In [1]: import numpy as np

In [2]: import numpy.linalg as la

In [3]: np.set_printoptions(precision=2, suppress=True, linewidth=140, sign=" ")

In [4]: arr = np.load("layer15.npy")

In [5]: print(arr)
[[ 1.53  0.34  1.26]
 [-0.68  0.05 -0.74]
 [ 0.59  0.1   0.31]
 [-1.7  -0.43 -1.69]
 [-2.44  0.18 -1.67]
 [-0.17 -0.77 -0.41]
 [ 0.82  0.02  1.04]
 [ 0.72 -0.08  0.2 ]
 [ 0.5   0.12  0.76]
 [ 0.91 -0.22  0.75]
 [ 1.12  0.33  1.09]
 [-0.97  0.08 -0.93]
 [ 0.15  0.17 -0.59]
 [ 0.34 -0.17  0.5 ]
 [ 0.42  0.08  0.23]
 [-0.22 -0.08 -0.88]
 [-0.42  0.44 -0.21]
 [ 1.45 -0.27  1.13]
 [-1.09 -0.48 -1.65]
 [-0.38 -0.35 -0.08]
 [-1.7   0.09 -1.71]
 [ 0.14  0.39  0.87]
 [-0.21  0.29 -0.66]
 [-0.02 -0.05  0.27]
 [ 0.2   0.77 -0.45]
 [-0.96  0.01 -0.45]
 [ 0.47 -0.4   0.73]
 [-0.63 -0.42 -1.08]
 [-0.27  0.64  0.17]
 [-0.93 -0.02 -1.46]
 [ 0.    0.06  0.85]
 [-0.21 -0.4  -0.75]
 [-1.4   0.39 -0.8 ]
 [-0.26  0.01 -0.47]]

In [6]: cen = arr - arr.mean(axis=0)

In [7]: evecs = la.svd(cen)[2][:1]

In [8]: M2 = cen - cen @ evecs.T @ evecs

In [9]: print(np.round(np.diag(evecs.T @ evecs), 2) + 0)
[ 0.5  0.   0.5]

In [10]: blk = np.stack([arr, 5 * arr, arr[::-1]])

In [11]: print(np.einsum("bij,cij->bc", blk, blk))
[[   60.16   300.78     0.82]
 [  300.78  1503.88     4.09]
 [    0.82     4.09    60.16]]

In [12]: blk.shape
Out[12]: (3, 34, 3)

In [13]: left, sv, vt = la.svd(arr, full_matrices=False)

In [14]: np.round(vt @ vt.T, 2) + 0
Out[14]: 
array([[ 1.,  0.,  0.],
       [ 0.,  1.,  0.],
       [ 0.,  0.,  1.]])

In [15]: np.cumsum(sv ** 2) / np.sum(sv ** 2)
Out[15]: array([ 0.89,  0.96,  1.  ])

In [16]: z = arr[:, 0] > np.median(arr[:, 0])

In [17]: u = arr[z].mean(axis=0) - arr[~z].mean(axis=0)

In [18]: np.argsort(-np.abs(u).round(6), kind="stable")
Out[18]: array([ 0,  2,  1])

In [19]: x = np.array([1, 2, 3])

In [20]: h1 = np.maximum(arr @ x, 0)

In [21]: np.tanh(arr @ x)
Out[21]: 
array([ 1.  , -0.99,  0.94, -1.  , -1.  , -0.99,  1.  ,  0.82,  1.  ,  0.99,  1.  , -1.  , -0.86,  0.91,  0.85, -1.  , -0.17,  1.  , -1.  ,
       -0.87, -1.  ,  1.  , -0.92,  0.6 ,  0.37, -0.98,  0.95, -1.  ,  0.91, -1.  ,  0.99, -1.  , -1.  , -0.93])

In [22]: np.flatnonzero(h1 > 1e-9)
Out[22]: array([  0,   2,   6,   7,   8,   9,  10,  13,  14,  17,  21,  23,  24,  26,  28,  30])

In [23]: m1 = np.load("case1.npy")

In [24]: m1
Out[24]: 
array([[ 0.99,  0.07, -0.06, -0.02,  0.07,  0.04],
       [ 0.07,  0.34,  0.51,  0.22, -0.66, -0.37],
       [-0.06,  0.51,  0.6 , -0.17,  0.51,  0.28],
       [-0.02,  0.22, -0.17,  0.93,  0.22,  0.12],
       [ 0.07, -0.66,  0.51,  0.22,  0.34, -0.37],
       [ 0.04, -0.37,  0.28,  0.12, -0.37,  0.8 ]])

In [25]: x = np.array([0, 1, 3, 3, -3, -5])

In [26]: round(float(la.norm(x)), 2), np.round(la.norm(m1 @ x), 2)
Out[26]: (7.28, np.float64(7.28))

In [27]: la.inv(m1)
Out[27]: 
array([[ 0.99,  0.07, -0.06, -0.02,  0.07,  0.04],
       [ 0.07,  0.34,  0.51,  0.22, -0.66, -0.37],
       [-0.06,  0.51,  0.6 , -0.17,  0.51,  0.28],
       [-0.02,  0.22, -0.17,  0.93,  0.22,  0.12],
       [ 0.07, -0.66,  0.51,  0.22,  0.34, -0.37],
       [ 0.04, -0.37,  0.28,  0.12, -0.37,  0.8 ]])

In [28]: [p for p in range(1, 25) if np.allclose(la.matrix_power(m1, p), np.eye(6))]
Out[28]: [2, 4, 6, 8, 10, 12, 14, 16, 18, 20, 22, 24]

In [29]: np.round(m1.T @ (m1 @ x), 2) + 0
Out[29]: array([ 0.,  1.,  3.,  3., -3., -5.])

In [30]: rng = np.random.default_rng(462)

In [31]: z = rng.permutation(6)

In [32]: z
Out[32]: array([ 5,  4,  2,  3,  1,  0])

In [33]: M2 = m1[z][:, z]

In [34]: np.diag(M2)
Out[34]: array([ 0.8 ,  0.34,  0.6 ,  0.93,  0.34,  0.99])

In [35]: np.allclose(M2, m1)
Out[35]: False

In [36]: np.round(np.trace(M2), 2)
Out[36]: np.float64(4.0)

In [37]: data = np.array([[-3, -2, 1, 0, 1, 1, 3, -3],
    ...:     [0, 3, 3, -2, 1, 0, -2, 0],
    ...:     [1, 3, 3, 3, -1, -1, 2, 0],
    ...:     [-1, 3, -1, -2, -1, 1, -1, 1],
    ...:     [2, 0, 1, -1, 2, -3, 3, -3]])

In [38]: u = np.array([2, -1])

In [39]: np.convolve(data[3], u)
Out[39]: array([-2,  7, -5, -3,  0,  3, -3,  3, -1])

In [40]: print(np.cross(data[3, :3], data[4, :3]))
[ 3 -1 -6]

In [41]: np.polyval(u, data[3])
Out[41]: array([-3,  5, -3, -5, -3,  1, -3,  1])

In [42]: x = np.array([-3, -3, -3, -3, 2, 2, -2, -2])

In [43]: (data * x).sum(axis=1)
Out[43]: array([ 16,  -6, -38,   3,  -8])

In [44]: la.norm(data @ x) <= la.norm(data, 2) * la.norm(x) + 1e-9
Out[44]: np.True_

In [45]: print(np.sign((data @ x).round(6)))
[ 1 -1 -1  1 -1]
